In [1]: import numpy as np

In [2]: from numpy import linalg as LA

In [3]: np.set_printoptions(precision=1, suppress=True, linewidth=160, floatmode="fixed")

In [4]: def rd(a):
   ...:     return np.round(a, 1) + 0
   ...: 

In [5]: A = np.load("out7.npy")

In [6]: print(A)
[[ -3.5  -3.3   1.2]
 [ -1.5  -1.3   0.3]
 [  0.0   0.2   0.0]
 [ -9.6  -8.8   3.3]
 [ -2.4  -2.0   0.8]
 [ -2.3  -2.1   0.8]
 [ -8.6  -7.7   3.0]
 [ -3.7  -3.3   1.2]
 [ -1.2  -1.2   0.4]
 [ -7.3  -6.6   2.4]
 [ -4.5  -4.3   1.6]
 [ -3.5  -3.5   1.3]
 [ -7.1  -6.6   2.5]
 [ -8.4  -7.6   2.8]
 [ -3.7  -3.3   1.3]
 [ -6.0  -5.4   2.1]
 [ -4.7  -4.5   1.5]
 [ -9.7  -8.8   3.3]
 [ -7.1  -6.6   2.5]
 [ -4.9  -4.5   1.8]
 [ -6.0  -5.6   1.9]
 [ -1.2  -1.1   0.2]
 [ -1.2  -1.1   0.4]
 [ -9.7  -8.9   3.2]
 [ -9.6  -8.8   3.1]
 [ -6.0  -5.6   2.1]
 [-10.9  -9.8   3.6]]

In [7]: D = LA.norm(A[:, None] - A[None], axis=-1)

In [8]: print(rd(LA.norm(A - A.mean(axis=0), axis=1)))
[2.5 5.5 7.6 6.0 4.2 4.3 4.5 2.4 5.7 2.7 1.1 2.4 2.5 4.2 2.3 0.9 0.8 6.0 2.5 0.6 1.0 5.8 5.8 6.1 5.9 1.0 7.6]

In [9]: print((D + 1e9 * np.eye(27)).round(6).argmin(axis=1))
[ 7  8 21 17  5  4 13 14 22 12 16  0 18  6  7 25 10  3 12 16 25 22  8 17 23 15 23]

In [10]: Q, r_ = LA.qr(A)

In [11]: print(rd(Q @ r_))
[[ -3.5  -3.3   1.2]
 [ -1.5  -1.3   0.3]
 [  0.0   0.2   0.0]
 [ -9.6  -8.8   3.3]
 [ -2.4  -2.0   0.8]
 [ -2.3  -2.1   0.8]
 [ -8.6  -7.7   3.0]
 [ -3.7  -3.3   1.2]
 [ -1.2  -1.2   0.4]
 [ -7.3  -6.6   2.4]
 [ -4.5  -4.3   1.6]
 [ -3.5  -3.5   1.3]
 [ -7.1  -6.6   2.5]
 [ -8.4  -7.6   2.8]
 [ -3.7  -3.3   1.3]
 [ -6.0  -5.4   2.1]
 [ -4.7  -4.5   1.5]
 [ -9.7  -8.8   3.3]
 [ -7.1  -6.6   2.5]
 [ -4.9  -4.5   1.8]
 [ -6.0  -5.6   1.9]
 [ -1.2  -1.1   0.2]
 [ -1.2  -1.1   0.4]
 [ -9.7  -8.9   3.2]
 [ -9.6  -8.8   3.1]
 [ -6.0  -5.6   2.1]
 [-10.9  -9.8   3.6]]

In [12]: print(Q.shape, r_.shape)
(27, 3) (3, 3)

In [13]: print(rd(r_))
[[ 32.2  29.4 -10.9]
 [  0.0  -0.6   0.1]
 [  0.0   0.0  -0.5]]

In [14]: print(rd(Q.T @ Q))
[[1.0 0.0 0.0]
 [0.0 1.0 0.0]
 [0.0 0.0 1.0]]

In [15]: print(rd(Q))
[[-0.1  0.2  0.0]
 [ 0.0 -0.1  0.4]
 [ 0.0 -0.3 -0.1]
 [-0.3  0.0 -0.1]
 [-0.1 -0.3  0.0]
 [-0.1  0.0  0.0]
 [-0.3 -0.3 -0.3]
 [-0.1 -0.1  0.1]
 [ 0.0  0.2  0.0]
 [-0.2 -0.1  0.1]
 [-0.1  0.3 -0.1]
 [-0.1  0.5 -0.2]
 [-0.2  0.2 -0.2]
 [-0.3 -0.1  0.1]
 [-0.1 -0.1 -0.1]
 [-0.2 -0.1 -0.2]
 [-0.1  0.3  0.2]
 [-0.3 -0.1 -0.1]
 [-0.2  0.2 -0.2]
 [-0.2  0.0 -0.3]
 [-0.2  0.2  0.3]
 [ 0.0  0.0  0.4]
 [ 0.0  0.0  0.0]
 [-0.3  0.0  0.2]
 [-0.3  0.0  0.3]
 [-0.2  0.2 -0.1]
 [-0.3 -0.3  0.1]]

In [16]: print(np.allclose(r_.T @ r_, A.T @ A))
True

In [17]: print(rd(np.trace(Q @ Q.T)))
3.0

In [18]: print(rd(abs(r_[0, 0])), rd(LA.norm(A[:, 0])))
32.2 32.2

In [19]: data = np.load("arr.npy")

In [20]: print(data)
[[0 0 1 0]
 [0 0 1 1]
 [1 1 0 0]
 [0 1 0 0]]

In [21]: print([round(float(LA.det(data[:i, :i])), 2) + 0 for i in range(1, 5)])
[0.0, 0.0, 0.0, 1.0]

In [22]: print(np.all(LA.eigvalsh(data) > 0))
False

In [23]: feats = np.load("dump.npy")

In [24]: print(rd(feats))
[[ 0.7 -0.1 -0.2  0.4]
 [-0.1  1.0 -0.1  0.1]
 [-0.2 -0.1  0.9  0.3]
 [ 0.4  0.1  0.3  0.4]]

In [25]: A2 = np.array([[5, -6, -3], [-1, -2, 8], [0, 5, -3], [6, -1, -8]])

In [26]: print(LA.matrix_rank(feats @ A2))
3

In [27]: print(rd(np.einsum("ij,ij->i", feats, feats)))
[0.7 1.0 0.9 0.4]

In [28]: print(rd(np.einsum("ij->j", feats)))
[0.9 0.9 0.9 1.2]

In [29]: print(rd(A2.T @ feats.T))
[[ 6.1 -0.6  0.8  4.3]
 [-5.5 -1.8  5.3 -1.7]
 [-5.6  7.0 -4.7 -4.1]]

In [30]: x0 = np.array([0, 1, 3, 2])

In [31]: print(rd(LA.eigvalsh(2 * feats - np.eye(4))))
[-1.0  1.0  1.0  1.0]

In [32]: print(rd(feats @ x0))
[0.2 1.1 3.1 1.8]

In [33]: print(rd(feats @ feats @ x0))
[0.2 1.1 3.1 1.8]
